$ python3 -q
>>> import numpy as np
>>> np.set_printoptions(suppress=True, linewidth=120)
>>> K = np.load("x.npy")
>>> print(K)
[[-5. -6. -1. -7.]
 [-5. -3. -1. -4.]
 [ 1.  6. -1.  5.]
 [ 5.  6.  1.  7.]]
>>> rk = np.linalg.matrix_rank(K)
>>> print(rk)
3
>>> ns = np.linalg.svd(K)[2][rk:].T
>>> print(np.round(ns @ ns.T, 2))
[[ 0.    0.    0.    0.  ]
 [ 0.    0.33  0.33 -0.33]
 [ 0.    0.33  0.33 -0.33]
 [ 0.   -0.33 -0.33  0.33]]
>>> print([int(np.linalg.matrix_rank(K[:i])) for i in range(1, len(K) + 1)])
[1, 2, 3, 3]
>>> print(np.round(ns[:, 0] / ns[np.abs(ns[:, 0]).round(6).argmax(), 0], 2))
[-0.  1.  1. -1.]
>>> X = np.load("sample3.npy")
>>> print(X)
[[-1.17  2.85 -1.4  -0.59  1.22 -0.06]
 [ 0.88 -1.55  0.95  0.75  0.38  0.17]
 [ 0.12 -0.01  0.03 -0.3  -0.22 -0.07]
 [-1.37  2.79 -1.11 -0.53  1.4  -0.07]
 [-0.72  1.47 -0.64 -0.51  0.4  -0.11]
 [ 1.3  -2.85  1.49  0.94 -0.57  0.02]
 [ 2.24 -5.51  2.55  1.29 -2.78  0.15]
 [-1.05  2.47 -1.24 -0.34  2.02  0.08]
 [-0.76  1.36 -0.73 -0.58  0.24 -0.12]
 [-1.38  2.77 -1.39 -1.15  0.68 -0.33]
 [ 0.15 -1.09  0.68 -0.13 -1.51 -0.1 ]
 [ 0.93 -2.5   1.12  0.59 -2.04 -0.14]
 [-0.46  1.29 -0.73 -0.26  1.05  0.03]
 [-1.82  4.2  -1.92 -1.17  1.83 -0.12]
 [ 2.5  -5.43  2.44  1.56 -2.78  0.29]
 [-1.32  2.83 -1.36 -0.99  0.68 -0.39]
 [-0.22  0.04  0.02 -0.37 -0.66 -0.03]
 [-1.72  4.12 -2.11 -1.26  1.84 -0.25]
 [-0.28  0.17 -0.17 -0.35 -0.46 -0.19]
 [ 0.63 -1.42  0.69  0.49 -0.31  0.21]
 [ 0.63 -1.29  0.66  0.48 -0.32  0.12]
 [ 1.8  -4.07  1.9   1.07 -1.76  0.17]
 [-0.6   1.38 -0.62 -0.18  0.85 -0.21]
 [ 1.34 -2.69  1.43  1.04 -1.03  0.26]
 [ 1.03 -2.52  1.2   0.4  -1.8  -0.25]]
>>> r0 = np.array([-6, -5])
>>> print(np.round(np.convolve(X[20], r0), 2))
[-3.78  4.59  2.49 -6.18 -0.48  0.88 -0.6 ]
>>> C2 = np.cov(X, rowvar=False)
>>> print(np.round(np.linalg.eigvalsh(C2)[::-1], 2) + 0)
[13.63  0.35  0.01  0.01  0.01  0.  ]
>>> print(np.argsort(-X.std(axis=0).round(6), kind="stable"))
[1 4 2 0 3 5]
>>> print(np.round(np.corrcoef(X.T), 2))
[[ 1.   -0.99  0.99  0.97 -0.89  0.68]
 [-0.99  1.   -1.   -0.96  0.92 -0.64]
 [ 0.99 -1.    1.    0.96 -0.91  0.64]
 [ 0.97 -0.96  0.96  1.   -0.79  0.77]
 [-0.89  0.92 -0.91 -0.79  1.   -0.38]
 [ 0.68 -0.64  0.64  0.77 -0.38  1.  ]]
>>> print(C2.round(2))
[[ 1.57 -3.51  1.67  0.99 -1.56  0.16]
 [-3.51  7.96 -3.8  -2.19  3.66 -0.33]
 [ 1.67 -3.8   1.82  1.05 -1.73  0.16]
 [ 0.99 -2.19  1.05  0.66 -0.9   0.11]
 [-1.56  3.66 -1.73 -0.9   1.97 -0.1 ]
 [ 0.16 -0.33  0.16  0.11 -0.1   0.03]]
>>> print(C2.shape)
(6, 6)
>>> print(np.median(X, axis=0))
[-0.22  0.04  0.02 -0.26 -0.22 -0.07]
>>> print(np.round(X.std(axis=0), 2))
[1.23 2.77 1.32 0.8  1.38 0.18]
>>> M = np.load("w.npy")
>>> print(M)
[[ 2 -5  3]
 [-3 -5  9]
 [ 1 -2  1]]
>>> Q, r_ = np.linalg.qr(M)
>>> print(round(abs(r_[0, 0]), 2), np.round(np.linalg.norm(M[:, 0]), 2))
3.74 3.74
>>> print(Q.round(2))
[[-0.53 -0.74 -0.4 ]
 [ 0.8  -0.6   0.04]
 [-0.27 -0.3   0.91]]
>>> print(r_.round(2))
[[-3.74 -0.8   5.35]
 [ 0.    7.3  -7.9 ]
 [ 0.    0.    0.04]]
>>> print(np.round(Q @ r_, 2))
[[ 2. -5.  3.]
 [-3. -5.  9.]
 [ 1. -2.  1.]]
>>> print(np.round(Q.T @ Q, 2) + 0)
[[1. 0. 0.]
 [0. 1. 0.]
 [0. 0. 1.]]
>>> print(np.trace(Q @ Q.T))
3.0
>>> T = np.stack([M, 4 * M, M[::-1]])
>>> print(np.einsum("bij,cij->bc", T, T))
[[ 159  636  145]
 [ 636 2544  580]
 [ 145  580  159]]
>>> print(np.round(np.linalg.norm(T, axis=(1, 2)), 2))
[12.61 50.44 12.61]
>>> print(np.linalg.matrix_rank(T.reshape(3, -1)))
2
>>> print(np.linalg.matrix_rank(X))
6
>>> print(np.abs(X).max())
5.51
>>> print(np.round(X.sum(axis=1), 2))
[ 0.85  1.58 -0.45  1.11 -0.11  0.33 -2.06  1.94 -0.59 -0.8  -2.   -2.04  0.92  1.   -1.42 -0.55 -1.22  0.62 -1.28
  0.29  0.28 -0.89  0.62  0.35 -1.94]
>>> print(np.count_nonzero(X))
150
>>> print(round(np.linalg.norm(X), 2))
18.37
>>> Q, vecs = np.linalg.qr(M[:, :2])[0], np.linalg.qr(M[:, 2:])[0]
>>> sig = np.linalg.svd(Q.T @ vecs, compute_uv=False)
>>> print(np.round(np.linalg.norm(Q @ Q.T - vecs @ vecs.T, 2), 2))
1.0
>>> print(sig.round(2))
[1.]
>>> F = np.load("block0.npy")
>>> print(F)
[[ 2  3  2  4  1  2  0]
 [ 0  4  1  5  2  0  0]
 [ 4 -2 -3  4 -1 -2  0]
 [ 0  0  4  2  1  0 -3]
 [ 2  3 -4  3  2  2  3]
 [ 1  0  1  4 -1 -2  0]
 [ 3  0 -3  2  0  0  1]
 [ 0 -3  0  1  2  0 -2]
 [ 1 -4  2  2  0 -2 -3]
 [ 0  0  0  0  0  0  0]
 [ 0  0  0  0  0  0  0]
 [ 1 -4  2  2  0 -2 -3]
 [ 1 -2  0  2 -1 -2 -1]
 [ 1  3  0  4 -1 -2  0]
 [ 1 -4  2  2  0 -2 -3]
 [ 3  0 -3  2  0  0  1]
 [ 0  0  0  0  0  0  0]
 [-1  1 -2 -1  2  2  1]
 [ 0 -3  0  1  2  0 -2]
 [ 2 -3  1  0  2  2 -2]
 [-1  3  0  1  2  2  0]
 [ 0  0 -2  1  2  0  0]
 [-1  1 -2 -1  2  2  1]
 [ 0  0  0  0  0  0  0]
 [ 2  3 -3  3  2  2  1]]
>>> x0 = np.array([4, 4, 2, 0, 0, 1, 5])
>>> rhs = F @ x0
>>> b, lr = np.zeros(7), 1 / np.linalg.norm(F, 2) ** 2
>>> for i in range(200):
...     b -= lr * F.T @ (F @ b - rhs)
...     if i % 50 == 0: print(i, round(np.linalg.norm(F @ b - rhs), 2))
... 
0 22.68
50 2.88
100 2.23
150 1.86
>>> print(b.round(2))
[ 3.19  3.83  1.41  0.62 -1.23  2.14  4.23]
>>> print(np.round(np.linalg.cond(F), 2))
21.38
>>> U, sig, Vh = np.linalg.svd(F, full_matrices=False)
>>> print(np.round(np.abs(Vh[0]), 2))
[0.02 0.69 0.43 0.07 0.15 0.32 0.45]
>>> print(sig.round(2))
[15.54 13.63  9.73  8.2   4.18  1.65  0.73]
>>> print(U.shape, sig.shape, Vh.shape)
(25, 7) (7,) (7, 7)
>>> print((sig > 1e-8).sum())
7
>>> print(np.round(np.cumsum(sig ** 2) / np.sum(sig ** 2), 2))
[0.4  0.7  0.86 0.97 0.99 1.   1.  ]
>>> print(np.abs(U[:, 0]).round(6).argmax())
4
>>> Ac = F - F.mean(axis=0)
>>> vecs = np.linalg.svd(Ac)[2][:5]
>>> other = Ac - Ac @ vecs.T @ vecs
>>> print(np.round((Ac @ vecs.T).std(axis=0), 2))
[3.11 2.09 1.95 1.17 0.78]
>>> print(round(np.linalg.norm(other) / np.linalg.norm(Ac), 2))
0.08
>>> print(np.round(np.diag(vecs.T @ vecs), 2))
[0.79 0.81 0.85 0.82 0.7  0.69 0.33]
>>> Ac = (F - F.mean(axis=0)) / F.std(axis=0)
>>> print(np.round(Ac.std(axis=0), 2))
[1. 1. 1. 1. 1. 1. 1.]
>>> b = np.linalg.lstsq(np.delete(Ac, 0, axis=1), Ac[:, 0])[0]
>>> print(np.round(1 - np.var(Ac[:, 0] - np.delete(Ac, 0, axis=1) @ b), 2))
0.93
>>> print(np.abs(b).argmax())
4
>>> print(b.round(2))
[-0.67 -0.79  1.02 -1.03  1.35 -0.55]
>>> A = np.loadtxt("m.csv", delimiter=",")
>>> print(A.round(2))
[[0.33 0.   0.   0.   0.33 0.   0.33 0.  ]
 [0.   0.25 0.   0.   0.25 0.25 0.   0.25]
 [0.   0.17 0.33 0.17 0.   0.   0.17 0.17]
 [0.   0.   0.   0.67 0.   0.   0.   0.33]
 [0.   0.33 0.   0.33 0.33 0.   0.   0.  ]
 [0.   0.   0.   0.   0.   1.   0.   0.  ]
 [0.2  0.   0.2  0.2  0.2  0.   0.2  0.  ]
 [0.   0.2  0.2  0.2  0.2  0.   0.   0.2 ]]
>>> # null space of dimension 1
>>> r0, r1 = A[6], A[4]
>>> print(round(float(r0 @ r1), 2))
0.13
>>> pr = (r0 @ r1) / (r0 @ r0) * r0
>>> print(np.linalg.matrix_rank(np.outer(r0, r1)))
1
>>> print(round(np.linalg.norm(r0 + r1) ** 2 + np.linalg.norm(r0 - r1) ** 2, 2))
1.07
>>> print(round((r1 - pr) @ r0, 2))
0.0
>>> print(np.round(np.outer(r0, r1), 2))
[[0.   0.07 0.   0.07 0.07 0.   0.   0.  ]
 [0.   0.   0.   0.   0.   0.   0.   0.  ]
 [0.   0.07 0.   0.07 0.07 0.   0.   0.  ]
 [0.   0.07 0.   0.07 0.07 0.   0.   0.  ]
 [0.   0.07 0.   0.07 0.07 0.   0.   0.  ]
 [0.   0.   0.   0.   0.   0.   0.   0.  ]
 [0.   0.07 0.   0.07 0.07 0.   0.   0.  ]
 [0.   0.   0.   0.   0.   0.   0.   0.  ]]
>>> print(np.round(r1 - pr, 2))
[-0.13  0.33 -0.13  0.2   0.2   0.   -0.13  0.  ]
>>> print(A @ np.ones(8))
[1. 1. 1. 1. 1. 1. 1. 1.]
>>> print(A.sum(axis=1))
[1. 1. 1. 1. 1. 1. 1. 1.]
>>> print(np.round(np.sort(np.abs(np.linalg.eigvals(A)))[::-1], 2) + 0)
[1.   0.96 0.48 0.48 0.47 0.11 0.11 0.  ]
>>> pr = np.eye(8)[0]
>>> for _ in range(7):
...     pr = pr @ A
...     print(pr.round(2))
... 
[0.33 0.   0.   0.   0.33 0.   0.33 0.  ]
[0.18 0.11 0.07 0.18 0.29 0.   0.18 0.  ]
[0.09 0.14 0.06 0.26 0.22 0.03 0.11 0.1 ]
[0.05 0.14 0.06 0.3  0.18 0.06 0.06 0.15]
[0.03 0.13 0.06 0.31 0.15 0.1  0.04 0.17]
[0.02 0.13 0.06 0.31 0.14 0.13 0.03 0.18]
[0.01 0.13 0.06 0.31 0.13 0.16 0.02 0.18]
>>> other = np.array([[1, 2, 0, 2, 2, 1],
...     [2, 2, 1, 1, 2, 2],
...     [0, 0, 2, 0, 0, 2],
...     [0, 1, 2, 2, 1, 1],
...     [1, 1, 2, 0, 0, 1],
...     [1, 2, 2, 1, 1, 1]])
>>> E = np.triu(other, 1)
>>> print(E)
[[0 2 0 2 2 1]
 [0 0 1 1 2 2]
 [0 0 0 0 0 2]
 [0 0 0 0 1 1]
 [0 0 0 0 0 1]
 [0 0 0 0 0 0]]
>>> # triangular, det is the product of the diagonal
>>> r0 = np.array([2, 1])
>>> print(np.polyval(r0, E[1]))
[1 1 3 3 5 5]
>>> print(np.convolve(E[1], r0))
[0 0 2 3 5 6 2]
>>> print(np.array([np.convolve(row, r0, "same") for row in E]))
[[0 4 2 4 6 4]
 [0 0 2 3 5 6]
 [0 0 0 0 0 4]
 [0 0 0 0 2 3]
 [0 0 0 0 0 2]
 [0 0 0 0 0 0]]
>>> U, sig, Vh = np.linalg.svd(E, full_matrices=False)
>>> print(np.round(np.abs(Vh[0]), 2))
[0.   0.29 0.13 0.42 0.61 0.6 ]
>>> print(np.round(U.T @ E @ Vh.T, 2) + 0)
[[4.73 0.   0.   0.   0.   0.  ]
 [0.   2.4  0.   0.   0.   0.  ]
 [0.   0.   1.26 0.   0.   0.  ]
 [0.   0.   0.   0.54 0.   0.  ]
 [0.   0.   0.   0.   0.   0.  ]
 [0.   0.   0.   0.   0.   0.  ]]
>>> print(np.round(sig / sig[0], 2) + 0)
[1.   0.51 0.27 0.11 0.   0.  ]
>>> print((sig > 1e-8).sum())
4
>>> print(np.round(np.cumsum(sig ** 2) / np.sum(sig ** 2), 2))
[0.75 0.94 0.99 1.   1.   1.  ]
>>> print(np.round(U.T @ U, 2) + 0)
[[1. 0. 0. 0. 0. 0.]
 [0. 1. 0. 0. 0. 0.]
 [0. 0. 1. 0. 0. 0.]
 [0. 0. 0. 1. 0. 0.]
 [0. 0. 0. 0. 1. 0.]
 [0. 0. 0. 0. 0. 1.]]
>>> W0 = np.array([[-1.3, -1.0, 0.0, 0.1, -1.6, 0.4],
...     [-0.7, 0.7, -1.0, 0.6, 0.0, 1.1],
...     [0.6, 0.2, -1.5, -0.4, -0.3, 0.6],
...     [0.7, -0.8, 0.8, -0.4, 0.0, 0.7],
...     [-1.8, 0.6, 0.1, 1.8, 1.4, 1.4],
...     [0.0, -2.5, 0.2, -1.0, 0.9, 0.0],
...     [-0.7, 0.1, 0.0, 1.2, -0.1, -0.5],
...     [0.3, 0.6, -0.9, -0.1, 0.2, -0.4],
...     [0.1, -0.6, -1.2, -0.4, -0.5, 0.3],
...     [-0.1, -0.8, 0.0, 0.4, -0.8, 0.4]])
>>> rng = np.random.default_rng(718226)
>>> W0[:, 0] = -2 * W0[:, 5] + 0.02 * rng.normal(size=10)
>>> print(W0.round(2) + 0)
[[-0.79 -1.    0.    0.1  -1.6   0.4 ]
 [-2.2   0.7  -1.    0.6   0.    1.1 ]
 [-1.2   0.2  -1.5  -0.4  -0.3   0.6 ]
 [-1.43 -0.8   0.8  -0.4   0.    0.7 ]
 [-2.78  0.6   0.1   1.8   1.4   1.4 ]
 [ 0.   -2.5   0.2  -1.    0.9   0.  ]
 [ 1.03  0.1   0.    1.2  -0.1  -0.5 ]
 [ 0.79  0.6  -0.9  -0.1   0.2  -0.4 ]
 [-0.61 -0.6  -1.2  -0.4  -0.5   0.3 ]
 [-0.8  -0.8   0.    0.4  -0.8   0.4 ]]
>>> print(np.linalg.matrix_rank(W0, rtol=0.1))
5
>>> print(np.argsort(-np.linalg.norm(W0, axis=0).round(6), kind="stable")[:3])
[0 1 3]
>>> print(np.linalg.cond(W0) > 100)
True
>>> print(np.round(np.abs(np.linalg.svd(W0)[2][-1]), 2) + 0)
[0.45 0.   0.   0.01 0.   0.9 ]
>>> other = np.c_[W0[:, :4] @ np.array([[3, -2, -2, 2], [-1, -3, -2, 0], [-2, 2, 1, -2], [-1, 3, -3, 2]]), np.array([0, -1, -2, 2, -2, 1, 2, 2, 0, -1])]
>>> print(other.round(2))
[[ -1.46   4.87   3.27  -1.37   0.  ]
 [ -5.91   2.11   0.21  -1.21  -1.  ]
 [ -0.4   -2.4    1.7   -0.2   -2.  ]
 [ -4.68   5.65   6.45  -5.25   2.  ]
 [-10.95   9.37  -0.93  -2.17  -2.  ]
 [  3.1    4.9    8.2   -2.4    1.  ]
 [  1.78   1.25  -5.85   4.45   2.  ]
 [  3.66  -5.47  -3.37   3.17   2.  ]
 [  1.57  -0.58   2.42   0.38   0.  ]
 [ -2.01   5.2    2.    -0.8   -1.  ]]
>>> print(np.round(np.linalg.norm(np.linalg.qr(W0)[0].T @ other, axis=0) ** 2 / ((other ** 2).sum(axis=0) + 1e-12), 2))
[1.   1.   1.   1.   0.67]
>>> print(np.linalg.matrix_rank(other))
5
>>> print(np.linalg.matrix_rank(np.c_[W0, other]))
7
>>> print(np.round(np.linalg.lstsq(W0, other[:, 0])[0], 2) + 0)
[ 3. -1. -2. -1.  0.  0.]
